% python3 -q
>>> import numpy as np
>>> from numpy import linalg as LA
>>> np.set_printoptions(precision=2, suppress=True, linewidth=160)
>>> rng = np.random.default_rng(799)
>>> idx = rng.integers(0, 2, 7)
>>> data = np.triu((idx[:, None] == idx) & (rng.random((7, 7)) < 0.8), 1).astype(int)
>>> data += data.T
>>> print(data)
[[0 1 0 0 0 0 0]
 [1 0 0 0 0 0 0]
 [0 0 0 1 0 1 0]
 [0 0 1 0 1 0 1]
 [0 0 0 1 0 0 1]
 [0 0 1 0 0 0 1]
 [0 0 0 1 1 1 0]]
>>> print(np.flatnonzero(LA.matrix_power((data != 0) + (data.T != 0) + np.eye(7), 7)[5]))
[2 3 4 5 6]
>>> print(np.round(np.sort(LA.eigvals(data).real), 2) + 0)
[-2.   -1.17 -1.    0.    0.69  1.    2.48]
>>> left, sigma, Vh = LA.svd(data)
>>> evecs = Vh[:(sigma > 1e-8).sum()]
>>> x0 = data[2] + 2 * data[6] + rng.integers(2) * np.eye(7)[4]
>>> print(x0)
[0. 0. 0. 3. 2. 3. 0.]
>>> print(LA.matrix_rank(np.vstack([data, x0])))
6
>>> print(np.diag(evecs.T @ evecs))
[1.   1.   0.75 0.75 1.   0.75 0.75]
>>> print(np.allclose(evecs.T @ evecs @ x0, x0))
True
>>> print(np.round(evecs.T @ evecs, 2) + 0)
[[ 1.    0.    0.    0.    0.    0.    0.  ]
 [ 0.    1.    0.    0.    0.    0.    0.  ]
 [ 0.    0.    0.75 -0.25  0.    0.25  0.25]
 [ 0.    0.   -0.25  0.75  0.    0.25  0.25]
 [ 0.    0.    0.    0.    1.    0.    0.  ]
 [ 0.    0.    0.25  0.25  0.    0.75 -0.25]
 [ 0.    0.    0.25  0.25  0.   -0.25  0.75]]
>>> cov = data.T @ data
>>> print((data @ data.T).shape)
(7, 7)
>>> print(np.allclose(cov, cov.T))
True
>>> print(np.round(LA.svd(data, compute_uv=False) ** 2, 2) + 0)
[6.16 4.   1.37 1.   1.   0.47 0.  ]
>>> M = np.load("sample14.npy")
>>> print(M)
[[ 1 -1  1]
 [ 1  0  0]
 [ 1  1  1]]
>>> print(np.einsum("ii->", M))
2
>>> print(np.kron(np.eye(2, dtype=int), M))
[[ 1 -1  1  0  0  0]
 [ 1  0  0  0  0  0]
 [ 1  1  1  0  0  0]
 [ 0  0  0  1 -1  1]
 [ 0  0  0  1  0  0]
 [ 0  0  0  1  1  1]]
>>> print(round(LA.det(M.T), 2))
2.0
>>> print(round(float(LA.det(M[::-1])), 2))
-2.0
>>> print(round(float(LA.eigvals(M).sum().real), 2))
2.0
>>> print(np.einsum("ij,ji->", M, M))
2
>>> X = np.loadtxt("data.csv", delimiter=",")
>>> print(X)
[[ 0.6   0.03 -0.27 -0.2  -0.36]
 [ 0.03  1.    0.02  0.01  0.02]
 [-0.27  0.02  0.82 -0.13 -0.24]
 [-0.2   0.01 -0.13  0.9  -0.18]
 [-0.36  0.02 -0.24 -0.18  0.68]]
>>> left, sigma, Vh = LA.svd(X, full_matrices=False)
>>> print(sigma.round(2) + 0)
[1. 1. 1. 1. 0.]
>>> print(np.round(left.T @ X @ Vh.T, 2) + 0)
[[1. 0. 0. 0. 0.]
 [0. 1. 0. 0. 0.]
 [0. 0. 1. 0. 0.]
 [0. 0. 0. 1. 0.]
 [0. 0. 0. 0. 0.]]
>>> print(np.round(Vh @ Vh.T, 2) + 0)
[[1. 0. 0. 0. 0.]
 [0. 1. 0. 0. 0.]
 [0. 0. 1. 0. 0.]
 [0. 0. 0. 1. 0.]
 [0. 0. 0. 0. 1.]]
>>> print(np.round(sigma / sigma[0], 2) + 0)
[1. 1. 1. 1. 0.]
>>> print(round(np.sqrt((sigma ** 2).sum()), 2), round(float(LA.norm(X)), 2))
2.0 2.0
>>> print(np.cumsum(sigma ** 2) / np.sum(sigma ** 2))
[0.25 0.5  0.75 1.   1.  ]
>>> print(np.allclose(left * sigma @ Vh, X))
True
>>> print(left.shape, sigma.shape, Vh.shape)
(5, 5) (5,) (5, 5)
>>> print(np.round(left.T @ left, 2) + 0)
[[1. 0. 0. 0. 0.]
 [0. 1. 0. 0. 0.]
 [0. 0. 1. 0. 0.]
 [0. 0. 0. 1. 0.]
 [0. 0. 0. 0. 1.]]
>>> rank = LA.matrix_rank(X)
>>> print(rank)
4
>>> ns = LA.svd(X)[2][rank:].T
>>> print(LA.matrix_rank(X.T @ X), LA.matrix_rank(X @ X.T))
4 4
>>> print(ns[:, 0] / ns[np.abs(ns[:, 0]).round(6).argmax(), 0])
[ 1.   -0.07  0.67  0.49  0.9 ]
>>> print([int(LA.matrix_rank(X[:, :j + 1])) for j in range(5)])
[1, 2, 3, 4, 4]
>>> print([int(LA.matrix_rank(X[:i])) for i in range(1, len(X) + 1)])
[1, 2, 3, 4, 4]
>>> print(np.argsort(-LA.norm(X, axis=0).round(6), kind="stable")[:3])
[1 3 2]
>>> print(np.trace(data @ data @ data) // 6)
1
>>> low = np.diag(data.sum(axis=1)) - data
>>> print(np.round(LA.eigvalsh(low), 2) + 0)
[0.   0.   1.38 2.   2.38 3.62 4.62]
>>> print(round(LA.det(low[1:, 1:])))
0
>>> idx = rng.permutation(3)
>>> print(idx)
[1 0 2]
>>> A2 = M[idx][:, idx]
>>> print(A2)
[[ 0  1  0]
 [-1  1  1]
 [ 1  1  1]]
>>> print(np.trace(A2))
2
>>> F = np.array([[6, 2, 3, 3], [2, 6, 5, 6], [3, 5, 6, 2], [3, 6, 2, 4]])
>>> A2 = LA.inv(M)
>>> print(M @ A2)
[[1. 0. 0.]
 [0. 1. 0.]
 [0. 0. 1.]]
>>> print(round(LA.slogdet(M)[0], 2))
1.0
>>> ev, evecs = LA.eig(F)
>>> print(np.round(F @ evecs[:, 0] - ev[0] * evecs[:, 0], 2) + 0)
[0. 0. 0. 0.]
>>> print(np.sort(LA.eigvals(F @ F)))
[  3.64  10.59  19.26 264.51]
>>> print(np.sort(LA.eigvals(F.T)))
[-1.91  3.25  4.39 16.26]
>>> print(LA.eigvals(F))
[16.26 -1.91  4.39  3.25]
>>> print(np.einsum("ii->", F))
22
>>> print(round(float(LA.det(2 * F)), 2), round(float(LA.det(F)), 2))
-7088.0 -443.0
>>> ev, evecs = LA.eigh(F)
>>> print(evecs @ np.diag(ev) @ evecs.T)
[[6. 2. 3. 3.]
 [2. 6. 5. 6.]
 [3. 5. 6. 2.]
 [3. 6. 2. 4.]]
>>> print(np.abs(evecs[:, -1]))
[0.4  0.6  0.5  0.47]
>>> print(LA.eigvalsh(F @ F))
[  3.64  10.59  19.26 264.51]
>>> print(ev.sum(), np.trace(F))
22.0 22
>>> print(ev)
[-1.91  3.25  4.39 16.26]
>>> print(np.round(evecs.T @ F @ evecs, 2) + 0)
[[-1.91  0.    0.    0.  ]
 [ 0.    3.25  0.    0.  ]
 [ 0.    0.    4.39  0.  ]
 [ 0.    0.    0.   16.26]]
>>> print(np.unique(ev.round(6) + 0, return_counts=True)[1])
[1 1 1 1]
>>> print(LA.eigvalsh(F + -3 * np.eye(4)))
[-4.91  0.25  1.39 13.26]
>>> print((ev > 1e-8).sum(), (ev < -1e-8).sum())
3 1
